$ python3 -q
>>> import numpy as np
>>> import numpy.linalg as la
>>> np.set_printoptions(precision=2, suppress=True, linewidth=100)
>>> K = np.array([[-3.0, 1.0, 0.0, 0.0],
...     [0.0, -3.0, 1.0, 0.0],
...     [0.0, 0.0, -3.0, 1.0],
...     [0.0, 0.0, 0.0, -3.0]])
>>> vec = np.array([8, -7, 0, -9])
>>> target = K @ vec
>>> target
array([-31.,  21.,  -9.,  27.])
>>> la.solve(K, target)
array([ 8., -7., -0., -9.])
>>> np.round(la.solve(K.T, K[0]), 2) + 0
array([1., 0., 0., 0.])
>>> la.solve(K, target + K[:, 2])
array([ 8., -7.,  1., -9.])
>>> la.solve(K, K[:, 1])
array([-0.,  1., -0., -0.])
>>> la.solve(K, -3 * target)
array([-24.,  21.,  -0.,  27.])
>>> np.allclose(K, K.T)
False
>>> (K - K.T) / 2
array([[ 0. ,  0.5,  0. ,  0. ],
       [-0.5,  0. ,  0.5,  0. ],
       [ 0. , -0.5,  0. ,  0.5],
       [ 0. ,  0. , -0.5,  0. ]])
>>> np.allclose(K @ K.T, K.T @ K)
False
>>> np.trace(K)
np.float64(-12.0)
>>> np.sort(np.abs(la.eigvals(K)))
array([3., 3., 3., 3.])
>>> np.round(np.abs(la.eigvals(K)).max(), 2)
np.float64(3.0)
>>> la.matrix_power(K, 4)
array([[  81., -108.,   54.,  -12.],
       [   0.,   81., -108.,   54.],
       [   0.,    0.,   81., -108.],
       [   0.,    0.,    0.,   81.]])
>>> round(float(la.det(K)), 2)
81.0
>>> K @ K
array([[ 9., -6.,  1.,  0.],
       [ 0.,  9., -6.,  1.],
       [ 0.,  0.,  9., -6.],
       [ 0.,  0.,  0.,  9.]])
>>> Y = la.inv(K)
>>> K @ Y
array([[1., 0., 0., 0.],
       [0., 1., 0., 0.],
       [0., 0., 1., 0.],
       [0., 0., 0., 1.]])
>>> np.allclose(Y, K.T)
False
>>> round(la.det(K) * la.det(Y), 2)
np.float64(1.0)
>>> la.inv(Y)
array([[-3.,  1., -0., -0.],
       [-0., -3.,  1., -0.],
       [-0., -0., -3.,  1.],
       [-0., -0., -0., -3.]])
>>> Y
array([[-0.33, -0.11, -0.04, -0.01],
       [-0.  , -0.33, -0.11, -0.04],
       [-0.  , -0.  , -0.33, -0.11],
       [-0.  , -0.  , -0.  , -0.33]])
>>> m1 = np.loadtxt("sample5.csv", delimiter=",")
>>> m1
array([[ 0.,  3.,  0., -3.],
       [-3.,  0., -3., -1.],
       [ 0.,  3.,  0.,  3.],
       [ 3.,  1., -3.,  0.]])
>>> np.round(np.poly(m1), 2) + 0
array([  1.,   0.,  37.,   0., 324.])
>>> np.kron(np.eye(2, dtype=int), m1)
array([[ 0.,  3.,  0., -3.,  0.,  0.,  0., -0.],
       [-3.,  0., -3., -1., -0.,  0., -0., -0.],
       [ 0.,  3.,  0.,  3.,  0.,  0.,  0.,  0.],
       [ 3.,  1., -3.,  0.,  0.,  0., -0.,  0.],
       [ 0.,  0.,  0., -0.,  0.,  3.,  0., -3.],
       [-0.,  0., -0., -0., -3.,  0., -3., -1.],
       [ 0.,  0.,  0.,  0.,  0.,  3.,  0.,  3.],
       [ 0.,  0., -0.,  0.,  3.,  1., -3.,  0.]])
>>> np.einsum("ij,ji->", m1, m1)
np.float64(-74.0)
>>> Y = m1 / np.sqrt((m1 ** 2).mean(axis=1, keepdims=True))
>>> m1 - m1.mean(axis=1, keepdims=True)
array([[ 0.  ,  3.  ,  0.  , -3.  ],
       [-1.25,  1.75, -1.25,  0.75],
       [-1.5 ,  1.5 , -1.5 ,  1.5 ],
       [ 2.75,  0.75, -3.25, -0.25]])
>>> la.norm(Y, axis=1)
array([2., 2., 2., 2.])
>>> la.matrix_rank(Y) == la.matrix_rank(m1)
np.True_
>>> data = np.load("arr.npy")
>>> data
array([[ 0.32,  0.36, -0.38, -1.07],
       [ 0.13,  0.16, -0.64, -1.44],
       [ 0.25, -0.08,  1.32,  1.88]])
>>> rng = np.random.default_rng(66618)
>>> Y = data + rng.integers(-2, 3, (3, 2)) @ rng.integers(-2, 3, (2, 4))
>>> Y
array([[-1.68,  1.36,  3.62,  1.93],
       [-1.87,  2.16,  3.36,  0.56],
       [ 2.25, -1.08, -2.68, -1.12]])
>>> Y - data
array([[-2.,  1.,  4.,  3.],
       [-2.,  2.,  4.,  2.],
       [ 2., -1., -4., -3.]])
>>> la.matrix_rank(Y - data, tol=1e-8)
np.int64(2)
>>> hat = np.triu(np.array([[0, 0, -3, 3], [-1, -3, -2, -2], [0, -3, -1, -3], [-2, 2, 3, -2]]), 1) + np.eye(4)
>>> Y = hat @ K @ la.inv(hat)
>>> np.trace(Y), np.trace(K)
(np.float64(-12.0), np.float64(-12.0))
>>> np.poly(Y)
array([  1.,  12.,  54., 108.,  81.])
>>> hat @ K - K @ hat
array([[ 0.,  0.,  2., -1.],
       [ 0.,  0.,  0.,  1.],
       [ 0.,  0.,  0.,  0.],
       [ 0.,  0.,  0.,  0.]])
>>> la.matrix_rank(Y)
np.int64(4)
>>> t3 = np.stack([data, 2 * data, data[::-1]])
>>> la.matrix_rank(t3.reshape(3, -1))
np.int64(2)
>>> la.norm(t3, axis=(1, 2))
array([3.06, 6.13, 3.06])
>>> t3.sum(axis=0)
array([[ 1.21,  1.  ,  0.18, -1.33],
       [ 0.52,  0.64, -2.56, -5.76],
       [ 1.07,  0.12,  3.58,  4.57]])
>>> u = np.array([9, 6])
>>> np.polyval(u, data[2])
array([ 8.25,  5.28, 17.88, 22.92])
>>> A = np.load("a.npy")
>>> A
array([[ 0.,  0.,  9.],
       [ 0.,  0., -4.],
       [ 9., -4.,  0.]])
>>> W = np.array([[0, 2, 2], [-1, -5, 2], [-3, -3, 0], [-2, 4, -2]])
>>> beta = np.array([1, 0, 2])
>>> hid = np.maximum(K @ W + beta, 0)
>>> (hid > 0).astype(int)
array([[0, 0, 0],
       [1, 1, 0],
       [1, 1, 0],
       [1, 0, 1]])
>>> (hid > 0).mean(axis=0)
array([0.75, 0.5 , 0.25])
>>> hid
array([[ 0.,  0.,  0.],
       [ 1., 12.,  0.],
       [ 8., 13.,  0.],
       [ 7.,  0.,  8.]])
>>> C = np.array([[-2, -1, -1], [1, 1, 2], [-2, -3, 3]])
>>> hid @ C
array([[  0.,   0.,   0.],
       [ 10.,  11.,  23.],
       [ -3.,   5.,  18.],
       [-30., -31.,  17.]])
>>> labels = rng.permutation(3)
>>> labels
array([1, 2, 0])
>>> Y = A[labels][:, labels]
>>> np.round(la.det(Y), 2), round(la.det(A[labels]), 2)
(np.float64(0.0), np.float64(0.0))
>>> np.round(np.sort(np.abs(la.eigvals(Y))), 2) + 0
array([0.  , 9.85, 9.85])
>>> Y
array([[ 0., -4.,  0.],
       [-4.,  0.,  9.],
       [ 0.,  9.,  0.]])
>>> np.round(la.eigvals(A), 2) + 0
array([-9.85,  9.85,  0.  ])
>>> np.einsum("ij,ji->", A, A)
np.float64(194.0)
>>> np.round(la.det(A.T), 2)
np.float64(0.0)
>>> round(la.eigvals(A).sum().real, 2)
np.float64(-0.0)
>>> (A + A.T) / 2
array([[ 0.,  0.,  9.],
       [ 0.,  0., -4.],
       [ 9., -4.,  0.]])
>>> np.allclose(A @ A.T, A.T @ A)
True
>>> assert A == A.T
Traceback (most recent call last):
  File "<python-input-77>", line 1, in <module>
    assert A == A.T
           ^^^^^^^^
ValueError: The truth value of an array with more than one element is ambiguous. Use a.any() or a.all()
>>> round(np.abs(la.eigvals(A)).max(), 2)
np.float64(9.85)
